$ python -q
>>> import numpy as np
>>> from numpy import linalg as LA
>>> np.set_printoptions(precision=1, suppress=True, linewidth=160)
>>> rnd = lambda a: np.round(a, 1) + 0
>>> m1 = np.load("layer4.npy")
>>> m1
array([[ 16,  16,  24,  24],
       [ -2,  -2,  -3,  -3],
       [  6,   6,   9,   9],
       [-12, -12, -18, -18]])
>>> rng = np.random.default_rng(39762)
>>> z = rng.permutation(4)
>>> z
array([1, 0, 2, 3])
>>> out = m1[z][:, z]
>>> np.trace(out)
np.int64(5)
>>> rnd(LA.det(out)), rnd(LA.det(m1[z]))
(np.float64(0.0), np.float64(0.0))
>>> np.diag(out)
array([ -2,  16,   9, -18])
>>> out
array([[ -2,  -2,  -3,  -3],
       [ 16,  16,  24,  24],
       [  6,   6,   9,   9],
       [-12, -12, -18, -18]])
>>> U, sigma, vt = LA.svd(m1)
>>> np.argmax(sigma[:-1] / (sigma[1:] + 1e-6)) + 1
np.int64(1)
>>> rnd(sigma)
array([53.5,  0. ,  0. ,  0. ])
>>> out = U[:, :1] @ np.diag(sigma[:1]) @ vt[:1]
>>> rnd(LA.norm(m1 - out) / LA.norm(m1))
np.float64(0.0)
>>> rnd(np.abs(m1 - out).max())
np.float64(0.0)
>>> rnd(LA.det(m1.T))
np.float64(0.0)
>>> rnd(LA.det(2 * m1)), rnd(LA.det(m1))
(np.float64(0.0), np.float64(0.0))
>>> rnd(LA.eigvals(m1).sum().real)
np.float64(5.0)
>>> np.einsum("ii->", m1)
np.int64(5)
>>> rnd(LA.det(m1[::-1]))
np.float64(0.0)
>>> rnd(LA.eigvals(m1))
array([5., 0., 0., 0.])
>>> rnd(np.poly(m1))
array([ 1., -5.,  0.,  0.,  0.])
>>> E = np.array([[0.6, 3.2, 1.1],
...     [1.2, -0.1, 2.0],
...     [0.5, -0.5, -0.4],
...     [-1.8, 0.0, 0.2],
...     [0.5, -2.3, 1.1],
...     [-0.3, 0.5, -0.4],
...     [0.6, 1.3, 1.6],
...     [0.0, 0.6, 0.6],
...     [-1.5, -1.2, -0.3],
...     [1.2, 0.4, 0.2],
...     [0.5, -0.1, 0.3],
...     [-1.2, 2.2, -1.0],
...     [-0.5, 1.8, -0.9],
...     [-0.1, -0.1, 1.3],
...     [1.0, 1.7, 0.4],
...     [1.2, -0.7, 0.7]])
>>> E[:, 2] = -1 * E[:, 0] + 0.3 * rng.normal(size=16)
>>> rnd(E)
array([[ 0.6,  3.2, -1.1],
       [ 1.2, -0.1, -1.1],
       [ 0.5, -0.5, -0.5],
       [-1.8,  0. ,  2.2],
       [ 0.5, -2.3, -0.8],
       [-0.3,  0.5,  0.2],
       [ 0.6,  1.3, -0.7],
       [ 0. ,  0.6,  0. ],
       [-1.5, -1.2,  1.1],
       [ 1.2,  0.4, -1. ],
       [ 0.5, -0.1, -0.3],
       [-1.2,  2.2,  0.8],
       [-0.5,  1.8,  0. ],
       [-0.1, -0.1, -0.4],
       [ 1. ,  1.7, -1. ],
       [ 1.2, -0.7, -1. ]])
>>> C = E[[15, 5]].astype(float)
>>> for _ in range(4):
...     z = LA.norm(E[:, None] - C, axis=-1).argmin(axis=1)
...     C = np.array([E[z == j].mean(axis=0) for j in range(2)])
... 
>>> z
array([1, 0, 0, 1, 0, 1, 1, 1, 1, 0, 0, 1, 1, 0, 1, 0])
>>> rnd(C[1] - C[0])
array([-1.1,  1.6,  0.9])
>>> np.abs(C[1] - C[0]).argmax()
np.int64(1)
>>> rnd(C)
array([[ 0.7, -0.5, -0.7],
       [-0.3,  1.1,  0.2]])
>>> out = C + rng.integers(-2, 3, (2, 1)) @ rng.integers(-2, 3, (1, 3))
>>> rnd(out)
array([[ 2.7,  0.5,  0.3],
       [-4.3, -0.9, -1.8]])
>>> np.abs(out - C).sum(axis=1)
array([4., 8.])
>>> rnd(out - C)
array([[ 2.,  1.,  1.],
       [-4., -2., -2.]])
>>> LA.matrix_rank(out - C, tol=1e-8)
np.int64(1)
>>> def softmax(z):
...     e = np.exp(z - z.max(axis=-1, keepdims=True))
...     return e / e.sum(axis=-1, keepdims=True)
... 
>>> rnd(softmax(E).sum(axis=1))
array([1., 1., 1., 1., 1., 1., 1., 1., 1., 1., 1., 1., 1., 1., 1., 1.])
>>> S = E @ E.T / np.sqrt(3)
>>> rnd(softmax(S)[3] @ E)
array([-1.6,  0. ,  1.9])
>>> r0 = np.array([9, -7, -9]) + 0.5
>>> A = np.eye(3) - 2 * np.outer(r0, r0) / (r0 @ r0)
>>> rnd(A)
array([[ 0.1,  0.6,  0.8],
       [ 0.6,  0.6, -0.5],
       [ 0.8, -0.5,  0.3]])
>>> out = LA.inv(A)
>>> rnd(A @ out)
array([[1., 0., 0.],
       [0., 1., 0.],
       [0., 0., 1.]])
>>> rnd(LA.cond(A))
np.float64(1.0)
>>> rnd(LA.det(A) * LA.det(out))
np.float64(1.0)
>>> rnd(out)
array([[ 0.1,  0.6,  0.8],
       [ 0.6,  0.6, -0.5],
       [ 0.8, -0.5,  0.3]])
>>> rnd(LA.slogdet(A)[0])
np.float64(-1.0)
